$ ipython --no-banner

In [1]: import numpy as np

In [2]: np.set_printoptions(precision=2, suppress=True, linewidth=160, floatmode="fixed")

In [3]: mat = np.array([[-0.32, 0.06, 0.05],
   ...:     [1.55, 0.42, 1.48],
   ...:     [3.31, -0.02, -0.26],
   ...:     [2.75, 0.19, -1.89],
   ...:     [6.63, -0.23, 0.83],
   ...:     [-1.98, -0.13, 0.56],
   ...:     [-2.14, 0.19, -0.89],
   ...:     [4.05, 0.15, 0.35],
   ...:     [-5.1, -0.24, 0.34],
   ...:     [-4.48, -0.05, 1.06]])

In [4]: mat
Out[4]: 
array([[-0.32,  0.06,  0.05],
       [ 1.55,  0.42,  1.48],
       [ 3.31, -0.02, -0.26],
       [ 2.75,  0.19, -1.89],
       [ 6.63, -0.23,  0.83],
       [-1.98, -0.13,  0.56],
       [-2.14,  0.19, -0.89],
       [ 4.05,  0.15,  0.35],
       [-5.10, -0.24,  0.34],
       [-4.48, -0.05,  1.06]])

In [5]: # column 0 dominates

In [6]: d = np.linalg.norm(mat[:, None] - mat[None], axis=-1)

In [7]: print(d.mean(axis=1).argmax())
4

In [8]: print(np.linalg.matrix_rank(d ** 2))
5

In [9]: print(np.unravel_index(d.round(6).argmax(), d.shape))
(np.int64(4), np.int64(8))

In [10]: np.flatnonzero(d[9] < d.mean() / 2)
Out[10]: array([8, 9])

In [11]: np.linalg.norm(mat, axis=1)
Out[11]: array([0.33, 2.18, 3.32, 3.34, 6.69, 2.06, 2.33, 4.07, 5.12, 4.60])

In [12]: print(d[:5, :5])
[[0.00 2.38 3.64 3.63 7.00]
 [2.38 0.00 2.51 3.58 5.16]
 [3.64 2.51 0.00 1.74 3.50]
 [3.63 3.58 1.74 0.00 4.76]
 [7.00 5.16 3.50 4.76 0.00]]

In [13]: (d + 1e9 * np.eye(10)).round(6).argmin(axis=1)
Out[13]: array([5, 0, 7, 2, 7, 6, 5, 2, 9, 8])

In [14]: print(np.linalg.norm(mat - mat.mean(axis=0), axis=1))
[0.76 1.77 2.91 3.10 6.24 2.45 2.78 3.63 5.54 4.99]

In [15]: u = np.array([-3, 3])

In [16]: np.convolve(mat[6], u)
Out[16]: array([ 6.42, -6.99,  3.24, -2.67])

In [17]: feats = np.loadtxt("case19.csv", delimiter=",")

In [18]: feats
Out[18]: 
array([[ 1.00,  0.00,  0.00,  0.00],
       [ 0.00,  0.97,  0.00,  0.26],
       [ 0.00,  0.00,  1.00,  0.00],
       [ 0.00, -0.26,  0.00,  0.97]])

In [19]: # columns are unit length and at right angles

In [20]: round(float(np.linalg.norm(feats, 2)), 2)
Out[20]: 1.0

In [21]: round(float(np.linalg.norm(feats[0], 1)), 2), round(np.linalg.norm(feats[0], np.inf), 2)
Out[21]: (1.0, np.float64(1.0))

In [22]: round(float(np.linalg.norm(feats) ** 2 / np.linalg.norm(feats, 2) ** 2), 2)
Out[22]: 4.0

In [23]: vec = np.array([3, 1, 2, 0])

In [24]: y = feats @ vec

In [25]: y
Out[25]: array([ 3.00,  0.97,  2.00, -0.26])

In [26]: np.linalg.solve(feats, feats[:, 0])
Out[26]: array([1.00, 0.00, 0.00, 0.00])

In [27]: print(np.round(np.linalg.solve(feats, y), 2) + 0)
[3.00 1.00 2.00 0.00]

In [28]: np.round(np.linalg.solve(feats, 2 * y), 2) + 0
Out[28]: array([6.00, 2.00, 4.00, 0.00])

In [29]: np.linalg.solve(feats, y[:-1])
ValueError: solve1: Input operand 1 has a mismatch in its core dimension 0, with gufunc signature (m,m),(m)->(m) (size 3 is different from 4)


In [30]: m1 = np.loadtxt("m.csv", delimiter=",")

In [31]: m1
Out[31]: 
array([[ 4.90, -0.98,  0.29],
       [-4.97, -0.09, -0.52],
       [-0.51,  4.89,  0.93],
       [-2.07, -4.42, -1.09],
       [ 4.96, -0.51,  0.39],
       [ 0.14, -4.90, -0.97],
       [ 3.66, -3.40, -0.31],
       [-1.82,  4.60,  0.74],
       [ 4.96,  0.32,  0.56],
       [ 2.31,  4.30,  1.09],
       [ 3.18, -3.83, -0.45],
       [ 2.18, -4.45, -0.67],
       [-4.34,  2.49,  0.06],
       [ 4.87,  0.91,  0.67],
       [-1.70, -4.58, -1.09],
       [-0.76,  4.86,  0.90],
       [ 4.17, -2.76, -0.13],
       [ 2.97,  3.88,  1.07],
       [-2.76, -4.03, -1.08],
       [-2.44, -4.23, -1.09],
       [-4.71, -1.48, -0.77],
       [ 1.80,  4.54,  1.09],
       [-4.77, -1.29, -0.74],
       [ 2.70,  4.06,  1.08],
       [ 3.87, -3.16, -0.25],
       [ 4.90,  0.74,  0.64],
       [ 2.27, -4.41, -0.65]])

In [32]: left, sig, Vh = np.linalg.svd(m1)

In [33]: np.argmax(sig[:-1] / (sig[1:] + 1e-6)) + 1
Out[33]: np.int64(2)

In [34]: M2 = left[:, :2] @ np.diag(sig[:2]) @ Vh[:2]

In [35]: np.linalg.matrix_rank(m1, rtol=0.05)
Out[35]: np.int64(2)

In [36]: print(round(float(np.linalg.norm(m1 - M2, 2)), 2), round(sig[2], 2))
0.0 0.0

In [37]: print(M2)
[[ 4.90 -0.98  0.29]
 [-4.97 -0.09 -0.52]
 [-0.51  4.89  0.93]
 [-2.07 -4.42 -1.09]
 [ 4.96 -0.51  0.39]
 [ 0.14 -4.90 -0.97]
 [ 3.66 -3.40 -0.31]
 [-1.82  4.60  0.74]
 [ 4.96  0.32  0.56]
 [ 2.31  4.30  1.09]
 [ 3.18 -3.83 -0.45]
 [ 2.18 -4.45 -0.67]
 [-4.34  2.49  0.06]
 [ 4.87  0.91  0.67]
 [-1.70 -4.58 -1.09]
 [-0.76  4.86  0.90]
 [ 4.17 -2.76 -0.13]
 [ 2.97  3.88  1.07]
 [-2.76 -4.03 -1.08]
 [-2.44 -4.23 -1.09]
 [-4.71 -1.48 -0.77]
 [ 1.80  4.54  1.09]
 [-4.77 -1.29 -0.74]
 [ 2.70  4.06  1.08]
 [ 3.87 -3.16 -0.25]
 [ 4.90  0.74  0.64]
 [ 2.27 -4.41 -0.65]]

In [38]: np.linalg.matrix_rank(M2)
Out[38]: np.int64(2)
